>>> import numpy as np
>>> np.set_printoptions(suppress=True, linewidth=100)
>>> J = np.load("case8.npy")
>>> J
array([[ -9.81,  17.82,  11.28,   9.63,  22.55, -16.61,  14.58,   1.57],
       [ -4.67,  -6.08,  -5.22, -17.09, -13.83,   7.93,   4.88,   2.84],
       [ 10.85, -10.46,  -1.67,   9.44,  -2.51,   8.06, -20.04, -11.69],
       [-12.07,   5.7 ,   7.81,  -3.23,  10.32,  -3.42,   8.4 ,  -8.03],
       [ 10.4 ,  -7.27,  -6.15,   2.87,  -8.87,   5.26, -10.51,   2.32],
       [  4.54,  -4.3 ,  -6.58,  -5.06, -10.8 ,   3.82,  -1.03,   7.51],
       [  3.52, -17.8 ,  -3.8 ,  -7.24, -13.25,  17.34, -17.38, -16.56],
       [-14.31,  16.31,  13.29,   5.62,  23.07, -14.01,  15.07,  -4.36],
       [ -4.75,   8.49,   9.3 ,  10.59,  17.34,  -8.28,   2.05,  -7.35],
       [  2.04,  -7.71,  -6.12,  -9.67, -13.18,   8.06,  -2.41,   2.22],
       [-12.52,  12.9 ,   7.82,  -1.37,  13.31, -10.65,  16.48,   2.07],
       [ 10.21,  -4.74,  -5.25,   5.1 ,  -6.24,   2.54,  -8.79,   4.01],
       [ -6.18, -11.08,  -5.25, -21.39, -17.18,  13.35,   1.45,  -3.62],
       [ -3.77,   9.59,   9.76,  13.1 ,  19.11,  -9.8 ,   1.61,  -7.  ],
       [  8.81, -15.49,  -9.93,  -8.2 , -19.83,  14.45, -12.87,  -1.02],
       [  1.27, -13.34,  -7.64, -14.84, -18.45,  13.92,  -5.71,  -2.49],
       [  9.85, -10.85,  -1.36,   8.58,  -2.44,   8.59, -19.88, -12.81],
       [ -9.95,  12.4 ,   3.07,  -5.21,   6.17, -10.2 ,  19.37,  11.27],
       [ -5.35,  14.69,   1.96,   0.46,   7.75, -13.71,  18.55,  16.39],
       [  3.17, -14.69,  -6.58, -10.73, -16.49,  14.69, -10.56,  -6.66],
       [ 10.26,   6.97,   3.58,  23.07,  14.4 , -10.06,  -7.82,   1.02],
       [  1.17,  -7.26,  -4.85,  -8.76, -11.23,   7.62,  -2.65,   0.21],
       [ 17.04, -12.44,  -9.02,   6.47, -12.73,   8.99, -19.18,   0.7 ],
       [  0.38,   6.09,  -3.93,  -3.45,  -3.69,  -5.88,  11.12,  16.89]])
>>> f = np.array([6, 2])
>>> np.round(np.cross(J[19, :3], J[6, :3]), 2)
array([-61.3 , -11.12,  -4.72])
